$ python3 -q
>>> import numpy as np
>>> np.set_printoptions(precision=2, suppress=True, linewidth=140)
>>> W0 = np.array([[8, 0, 2], [0, -8, 1], [2, 1, 6]])
>>> O, R = np.linalg.qr(W0)
>>> print(np.allclose(R.T @ R, W0.T @ W0))
True
>>> np.round(O.T @ O, 2) + 0
array([[1., 0., 0.],
       [0., 1., 0.],
       [0., 0., 1.]])
>>> np.abs(np.diag(R))
array([8.25, 8.06, 5.42])
>>> O.shape, R.shape
((3, 3), (3, 3))
>>> print(R)
[[-8.25 -0.24 -3.4 ]
 [ 0.    8.06 -0.35]
 [ 0.    0.    5.42]]
>>> np.round(abs(R[0, 0]), 2), round(np.linalg.norm(W0[:, 0]), 2)
(np.float64(8.25), np.float64(8.25))
>>> feats = np.load("mat.npy")
>>> feats
array([[ 0.19,  2.08,  2.05],
       [ 0.  ,  1.9 ,  1.94],
       [-0.07,  1.96,  1.87],
       [-0.01,  1.78,  2.11],
       [ 0.04,  2.  ,  2.02],
       [-0.04,  2.04,  2.04],
       [ 0.16,  0.94,  1.07],
       [-0.19,  1.01,  0.93],
       [ 0.1 ,  0.96,  1.01],
       [ 0.2 ,  1.21,  1.01],
       [ 0.13,  0.98,  0.97],
       [-0.06,  0.87,  0.99],
       [ 2.01,  1.94,  2.14],
       [ 1.87,  1.98,  1.98],
       [ 1.88,  1.94,  1.93],
       [ 1.95,  2.06,  1.8 ],
       [ 1.98,  1.87,  2.05],
       [ 2.08,  2.02,  2.03]])
>>> cent = feats[[16, 8]].astype(float)
>>> for _ in range(5):
...     z = np.linalg.norm(feats[:, None] - cent, axis=-1).argmin(axis=1)
...     cent = np.array([feats[z == j].mean(axis=0) for j in range(2)])
... 
>>> print(z)
[1 1 1 1 1 1 1 1 1 1 1 1 0 0 0 0 0 0]
>>> cent[1] - cent[0]
array([-1.92, -0.49, -0.49])
>>> np.abs(cent[1] - cent[0]).argmax()
np.int64(0)
>>> cent
array([[1.96, 1.97, 1.99],
       [0.04, 1.48, 1.5 ]])
